$ ipython --no-banner

In [1]: import numpy as np

In [2]: np.set_printoptions(precision=1, suppress=True, linewidth=200, sign=" ")

In [3]: M2 = np.array([[-2, 2, 1], [2, 1, -1], [-2, 1, -1]])

In [4]: M2[-1] = M2[0]

In [5]: M = M2 + 0.3 * np.eye(3)

In [6]: M
Out[6]: 
array([[-1.7,  2. ,  1. ],
       [ 2. ,  1.3, -1. ],
       [-2. ,  2. ,  1.3]])

In [7]: round(np.abs(np.linalg.eigvals(M)).max(), 1)
Out[7]: np.float64(2.0)

In [8]: np.allclose(M @ M.T, M.T @ M)
Out[8]: False

In [9]: M2 = np.linalg.inv(M)

In [10]: np.linalg.det(M) * M2
Out[10]: 
array([[ 3.7, -0.6, -3.3],
       [-0.6, -0.2,  0.3],
       [ 6.6, -0.6, -6.2]])

In [11]: np.allclose(M2, M.T)
Out[11]: False

In [12]: Uu, sigma, VT = np.linalg.svd(M)

In [13]: np.argmax(sigma[:-1] / (sigma[1:] + 1e-6)) + 1
Out[13]: np.int64(2)

In [14]: sigma
Out[14]: array([ 4.3,  2.4,  0.1])

In [15]: M2 = Uu[:, :2] @ np.diag(sigma[:2]) @ VT[:2]

In [16]: np.linalg.matrix_rank(M2)
Out[16]: np.int64(2)

In [17]: np.linalg.matrix_rank(M, rtol=0.05)
Out[17]: np.int64(2)

In [18]: q, Rm = np.linalg.qr(M)

In [19]: q.shape, Rm.shape
Out[19]: ((3, 3), (3, 3))

In [20]: q
Out[20]: 
array([[-0.5, -0.5, -0.7],
       [ 0.6, -0.8,  0.1],
       [-0.6, -0.4,  0.7]])

In [21]: np.allclose(Rm.T @ Rm, M.T @ M)
Out[21]: True

In [22]: Rm
Out[22]: 
array([[ 3.3, -1.5, -1.9],
       [ 0. , -2.8, -0.2],
       [ 0. ,  0. ,  0.1]])

In [23]: A = np.loadtxt("x.csv", delimiter=",")

In [24]: A.round(1) + 0
Out[24]: 
array([[ 0. ,  1.5,  1.1],
       [ 1.5,  0.3,  0.4],
       [ 1.1,  0.4, -1.3]])

In [25]: # symmetric

In [26]: round(float(np.linalg.det(A[::-1])), 1)
Out[26]: -4.0

In [27]: np.round(np.kron(np.eye(2, dtype=int), A), 1) + 0
Out[27]: 
array([[ 0. ,  1.5,  1.1,  0. ,  0. ,  0. ],
       [ 1.5,  0.3,  0.4,  0. ,  0. ,  0. ],
       [ 1.1,  0.4, -1.3,  0. ,  0. ,  0. ],
       [ 0. ,  0. ,  0. ,  0. ,  1.5,  1.1],
       [ 0. ,  0. ,  0. ,  1.5,  0.3,  0.4],
       [ 0. ,  0. ,  0. ,  1.1,  0.4, -1.3]])

In [28]: np.poly(A)
Out[28]: array([ 1.,  1., -4., -4.])

In [29]: round(float(np.linalg.eigvals(A).sum().real), 1)
Out[29]: -1.0

In [30]: np.linalg.eigvals(A)
Out[30]: array([ 2., -2., -1.])

In [31]: np.einsum("ii->", A)
Out[31]: np.float64(-1.0)

In [32]: q, _ = np.linalg.qr(np.array([[1.2, 1.5, 0.7, 3.3],
    ...:     [1.5, -0.5, 0.6, 0.9],
    ...:     [-0.9, -1.1, -1.3, 0.1],
    ...:     [-1.1, 0.6, 1.3, -1.2]]))

In [33]: m1 = -3 * q

In [34]: m1
Out[34]: 
array([[ 1.5, -1.9,  1. , -1.5],
       [ 1.9,  1.3, -1.7, -0.9],
       [-1.1,  1.4,  1. , -2.2],
       [-1.4, -1.3, -2.1, -1. ]])

In [35]: blk = np.stack([m1, -1 * m1, m1[::-1]])

In [36]: (blk @ m1.T).shape
Out[36]: (3, 4, 4)

In [37]: blk.sum(axis=0)
Out[37]: 
array([[-1.4, -1.3, -2.1, -1. ],
       [-1.1,  1.4,  1. , -2.2],
       [ 1.9,  1.3, -1.7, -0.9],
       [ 1.5, -1.9,  1. , -1.5]])

In [38]: hat = np.triu(np.array([[2, 1, 2, 2], [1, 1, 2, 0], [1, 0, 0, 1], [1, 1, 2, 0]]), 1) + np.eye(4)

In [39]: M2 = hat @ m1 @ np.linalg.inv(hat)

In [40]: np.linalg.matrix_rank(M2)
Out[40]: np.int64(4)

In [41]: np.round(np.poly(M2), 1) + 0
Out[41]: array([  1. ,  -2.8,   0. ,  25.1, -81. ])

In [42]: M2 = m1 / np.sqrt((m1 ** 2).mean(axis=1, keepdims=True))

In [43]: np.linalg.matrix_rank(m1 - m1.mean(axis=1, keepdims=True))
Out[43]: np.int64(3)

In [44]: np.linalg.matrix_rank(M2) == np.linalg.matrix_rank(m1)
Out[44]: np.True_

In [45]: m1 - m1.mean(axis=1, keepdims=True)
Out[45]: 
array([[ 1.7, -1.6,  1.2, -1.3],
       [ 1.7,  1.2, -1.9, -1. ],
       [-0.9,  1.6,  1.2, -2. ],
       [ 0.1,  0.1, -0.6,  0.4]])

In [46]: rng = np.random.default_rng(842)

In [47]: M2 = m1 + rng.integers(-2, 3, (4, 1)) @ rng.integers(-2, 3, (1, 4))

In [48]: M2
Out[48]: 
array([[ 1.5, -1.9,  1. , -1.5],
       [ 1.9,  1.3, -1.7, -0.9],
       [-1.1,  1.4,  1. , -2.2],
       [-3.4,  2.7, -2.1, -3. ]])

In [49]: np.abs(M2 - m1).sum(axis=1)
Out[49]: array([ 0.,  0.,  0.,  8.])

In [50]: np.linalg.svd(M2 - m1, compute_uv=False)
Out[50]: array([ 4.9,  0. ,  0. ,  0. ])

In [51]: np.linalg.matrix_rank(M2 - m1, tol=1e-8)
Out[51]: np.int64(1)

In [52]: M2 - m1
Out[52]: 
array([[ 0.,  0.,  0.,  0.],
       [ 0.,  0.,  0.,  0.],
       [ 0.,  0.,  0.,  0.],
       [-2.,  4.,  0., -2.]])

In [53]: np.round(m1[:, 1] @ m1[:, 2], 1)
Out[53]: np.float64(0.0)

In [54]: np.linalg.norm(m1, axis=0)
Out[54]: array([ 3.,  3.,  3.,  3.])

In [55]: X = np.load("run16.npy")

In [56]: X
Out[56]: 
array([[-0.2,  0.7,  0.1, -0.7],
       [ 0. , -0.7,  0.2, -0.7],
       [ 0.8,  0.1, -0.6, -0.3],
       [-0.6, -0.2, -0.8, -0.1]])

In [57]: # columns are unit length and at right angles

In [58]: np.linalg.svd(X, compute_uv=False)
Out[58]: array([ 1.,  1.,  1.,  1.])

In [59]: np.round(X.mean(axis=0), 1) + 0
Out[59]: array([ 0. ,  0. , -0.3, -0.4])

In [60]: X[:, 4]
---------------------------------------------------------------------------
IndexError                                Traceback (most recent call last)
Cell In[60], line 1
----> 1 X[:, 4]

IndexError: index 4 is out of bounds for axis 1 with size 4

In [61]: np.round(X.sum(axis=1), 1) + 0
Out[61]: array([-0.1, -1.1,  0. , -1.6])

In [62]: X.sum(axis=0)
Out[62]: array([ 0. , -0.1, -1. , -1.7])

In [63]: X[4]
---------------------------------------------------------------------------
IndexError                                Traceback (most recent call last)
Cell In[63], line 1
----> 1 X[4]

IndexError: index 4 is out of bounds for axis 0 with size 4

In [64]: np.round(np.linalg.norm(X), 1)
Out[64]: np.float64(2.0)

In [65]: X.shape
Out[65]: (4, 4)

In [66]: np.round(np.diff(X, axis=0), 1) + 0
Out[66]: 
array([[ 0.2, -1.4,  0.1,  0. ],
       [ 0.8,  0.8, -0.8,  0.4],
       [-1.4, -0.2, -0.2,  0.1]])

In [67]: feats = np.loadtxt("dump.csv", delimiter=",")

In [68]: feats
Out[68]: 
array([[ -2.,   1.,  -5., -15.],
       [  9.,  -5.,  -6., -18.],
       [  4.,  -9.,  -8., -24.],
       [  2.,  -8.,   3.,   9.]])

In [69]: rank = np.linalg.matrix_rank(feats)

In [70]: rank
Out[70]: np.int64(3)

In [71]: null = np.linalg.svd(feats)[2][rank:].T

In [72]: np.round(null @ null.T, 1) + 0
Out[72]: 
array([[ 0. ,  0. ,  0. ,  0. ],
       [ 0. ,  0. ,  0. ,  0. ],
       [ 0. ,  0. ,  0.9, -0.3],
       [ 0. ,  0. , -0.3,  0.1]])

In [73]: np.linalg.matrix_rank(feats.T @ feats), np.linalg.matrix_rank(feats @ feats.T)
Out[73]: (np.int64(3), np.int64(3))

In [74]: np.round(null[:, 0] / null[np.abs(null[:, 0]).round(6).argmax(), 0], 1) + 0
Out[74]: array([ 0. ,  0. ,  1. , -0.3])

In [75]: np.allclose(feats @ null, 0)
Out[75]: True

In [76]: np.round(feats @ null, 1) + 0
Out[76]: 
array([[ 0.],
       [ 0.],
       [ 0.],
       [ 0.]])

In [77]: [int(np.linalg.matrix_rank(feats[:i])) for i in range(1, len(feats) + 1)]
Out[77]: [1, 2, 3, 3]

In [78]: [int(np.linalg.matrix_rank(np.delete(feats, i, axis=0))) for i in range(4)]
Out[78]: [3, 3, 3, 3]

In [79]: [int(np.linalg.matrix_rank(feats[:, :j + 1])) for j in range(4)]
Out[79]: [1, 2, 3, 3]

In [80]: M2 = np.array([[0, -2, 1], [0, 1, -1]])

In [81]: F = M2.T @ M2

In [82]: F
Out[82]: 
array([[ 0,  0,  0],
       [ 0,  5, -3],
       [ 0, -3,  2]])

In [83]: np.round(np.linalg.det(F), 1)
Out[83]: np.float64(0.0)

In [84]: np.allclose(F @ F.T, F.T @ F)
Out[84]: True

In [85]: round(np.abs(np.linalg.eigvals(F)).max(), 1)
Out[85]: np.float64(6.9)

In [86]: Uu, sigma, VT = np.linalg.svd(feats)

In [87]: sigma.round(1) + 0
Out[87]: array([ 37.8,  12.6,   5.6,   0. ])

In [88]: M2 = Uu[:, :3] @ np.diag(sigma[:3]) @ VT[:3]

In [89]: M2
Out[89]: 
array([[ -2.,   1.,  -5., -15.],
       [  9.,  -5.,  -6., -18.],
       [  4.,  -9.,  -8., -24.],
       [  2.,  -8.,   3.,   9.]])

In [90]: np.round(np.linalg.norm(feats - M2, 2), 1), round(float(sigma[3]), 1)
Out[90]: (np.float64(0.0), 0.0)

In [91]: round(float(np.linalg.norm(M2, 2) / np.linalg.norm(M2)), 1)
Out[91]: 0.9

In [92]: np.argsort(-np.linalg.norm(M2, axis=0).round(6), kind="stable")[:3]
Out[92]: array([ 3,  1,  2])

In [93]: np.linalg.cond(M2) > 100
Out[93]: np.True_

In [94]: mat = np.load("case16.npy")

In [95]: mat
Out[95]: 
array([[ 7.3,  5. ,  4. ,  8. ,  2. ],
       [ 5. ,  3.3,  8. ,  3. ,  7. ],
       [ 6. ,  8. ,  5.3,  2. ,  2. ],
       [ 7. ,  9. ,  8. ,  0.3,  9. ],
       [ 7. ,  5. ,  4. ,  8. ,  2.3]])

In [96]: M2 = np.linalg.inv(m1)

In [97]: (np.abs(M2) > 1e-9).astype(int)
Out[97]: 
array([[ 1,  1,  1,  1],
       [ 1,  1,  1,  1],
       [ 1,  1,  1,  1],
       [ 1,  1,  1,  1]])

In [98]: np.round(m1 @ M2, 1) + 0
Out[98]: 
array([[ 1.,  0.,  0.,  0.],
       [ 0.,  1.,  0.,  0.],
       [ 0.,  0.,  1.,  0.],
       [ 0.,  0.,  0.,  1.]])

In [99]: round(float(np.linalg.slogdet(m1)[0]), 1)
Out[99]: -1.0

In [100]: np.linalg.inv(M2)
Out[100]: 
array([[ 1.5, -1.9,  1. , -1.5],
       [ 1.9,  1.3, -1.7, -0.9],
       [-1.1,  1.4,  1. , -2.2],
       [-1.4, -1.3, -2.1, -1. ]])

In [101]: vals, vecs = np.linalg.eig(mat)

In [102]: np.sort(np.linalg.eigvals(mat.T))
Out[102]: array([-5.9, -4.8,  0.3,  2.1, 26.8])

In [103]: np.round(mat @ vecs[:, 0] - vals[0] * vecs[:, 0], 1) + 0
Out[103]: array([ 0.,  0.,  0.,  0.,  0.])

In [104]: Uu, sigma = np.linalg.svd(mat)
---------------------------------------------------------------------------
ValueError                                Traceback (most recent call last)
Cell In[104], line 1
----> 1 Uu, sigma = np.linalg.svd(mat)

ValueError: too many values to unpack (expected 2)

In [105]: Uu, sigma, VT = np.linalg.svd(mat, full_matrices=False)

In [106]: sigma
Out[106]: array([ 27.7,   9.7,   5.1,   1.8,   0.2])

In [107]: np.round(VT @ VT.T, 1) + 0
Out[107]: 
array([[ 1.,  0.,  0.,  0.,  0.],
       [ 0.,  1.,  0.,  0.,  0.],
       [ 0.,  0.,  1.,  0.,  0.],
       [ 0.,  0.,  0.,  1.,  0.],
       [ 0.,  0.,  0.,  0.,  1.]])

In [108]: np.round(Uu.T @ Uu, 1) + 0
Out[108]: 
array([[ 1.,  0.,  0.,  0.,  0.],
       [ 0.,  1.,  0.,  0.,  0.],
       [ 0.,  0.,  1.,  0.,  0.],
       [ 0.,  0.,  0.,  1.,  0.],
       [ 0.,  0.,  0.,  0.,  1.]])

In [109]: np.allclose(Uu * sigma @ VT, mat)
Out[109]: True

In [110]: (sigma > 1e-8).sum()
Out[110]: np.int64(5)

In [111]: np.round(sigma / sigma[0], 1) + 0
Out[111]: array([ 1. ,  0.4,  0.2,  0.1,  0. ])

In [112]: np.abs(Uu[:, 0]).round(6).argmax()
Out[112]: np.int64(3)

In [113]: np.round(Uu.T @ mat @ VT.T, 1) + 0
Out[113]: 
array([[ 27.7,   0. ,   0. ,   0. ,   0. ],
       [  0. ,   9.7,   0. ,   0. ,   0. ],
       [  0. ,   0. ,   5.1,   0. ,   0. ],
       [  0. ,   0. ,   0. ,   1.8,   0. ],
       [  0. ,   0. ,   0. ,   0. ,   0.2]])

In [114]: M2 = np.linalg.inv(mat)

In [115]: (np.abs(M2) > 1e-9).astype(int)
Out[115]: 
array([[ 1,  1,  1,  1,  1],
       [ 1,  1,  1,  1,  1],
       [ 1,  1,  1,  1,  1],
       [ 1,  1,  1,  1,  1],
       [ 1,  1,  1,  1,  1]])

In [116]: round(np.linalg.slogdet(mat)[0], 1)
Out[116]: np.float64(1.0)

In [117]: M2.round(1) + 0
Out[117]: 
array([[ 3. , -0.1, -0.2,  0.2, -2.9],
       [-1.5, -0.1,  0.2,  0. ,  1.5],
       [-0.4,  0.3,  0.3, -0.2,  0.2],
       [-1.3,  0. ,  0. , -0.1,  1.4],
       [-0.4, -0.1, -0.2,  0.2,  0.5]])

In [118]: K = np.load("layer0.npy")

In [119]: K
Out[119]: 
array([[ 0,  1,  0,  1],
       [ 1,  0,  1,  1],
       [ 0,  1,  0,  1],
       [ 1,  1,  1,  0]])

In [120]: Uu, sigma, VT = np.linalg.svd(K)

In [121]: vecs = VT[:(sigma > 1e-8).sum()]

In [122]: x0 = K[1] + -2 * K[3] + rng.integers(2) * np.eye(4)[3]

In [123]: x0
Out[123]: array([-1., -2., -1.,  2.])

In [124]: np.allclose(vecs.T @ vecs @ x0, x0)
Out[124]: True

In [125]: np.diag(vecs.T @ vecs)
Out[125]: array([ 0.5,  1. ,  0.5,  1. ])

In [126]: np.linalg.matrix_rank(np.vstack([K, x0]))
Out[126]: np.int64(3)

In [127]: vals, vecs = np.linalg.eigvalsh(K)
---------------------------------------------------------------------------
ValueError                                Traceback (most recent call last)
Cell In[127], line 1
----> 1 vals, vecs = np.linalg.eigvalsh(K)

ValueError: too many values to unpack (expected 2)

In [128]: vals, vecs = np.linalg.eigh(K)

In [129]: np.unique(vals.round(6) + 0, return_counts=True)[1]
Out[129]: array([ 1,  1,  1,  1])

In [130]: np.abs(vecs[:, -1]).round(6).argmax()
Out[130]: np.int64(1)

In [131]: (vals > 1e-8).sum(), (vals < -1e-8).sum()
Out[131]: (np.int64(1), np.int64(2))

In [132]: np.round(np.linalg.eigvalsh(K @ K), 1) + 0
Out[132]: array([ 0. ,  1. ,  2.4,  6.6])

In [133]: vals.round(1) + 0
Out[133]: array([-1.6, -1. ,  0. ,  2.6])

In [134]: np.linalg.eigvalsh(K + -2 * np.eye(4))
Out[134]: array([-3.6, -3. , -2. ,  0.6])

In [135]: np.round(np.linalg.svd(K, compute_uv=False), 1) + 0
Out[135]: array([ 2.6,  1.6,  1. ,  0. ])

In [136]: np.abs(vecs[:, -1])
Out[136]: array([ 0.4,  0.6,  0.4,  0.6])

In [137]: vals.sum(), np.trace(K)
Out[137]: (np.float64(0.0), np.int64(0))
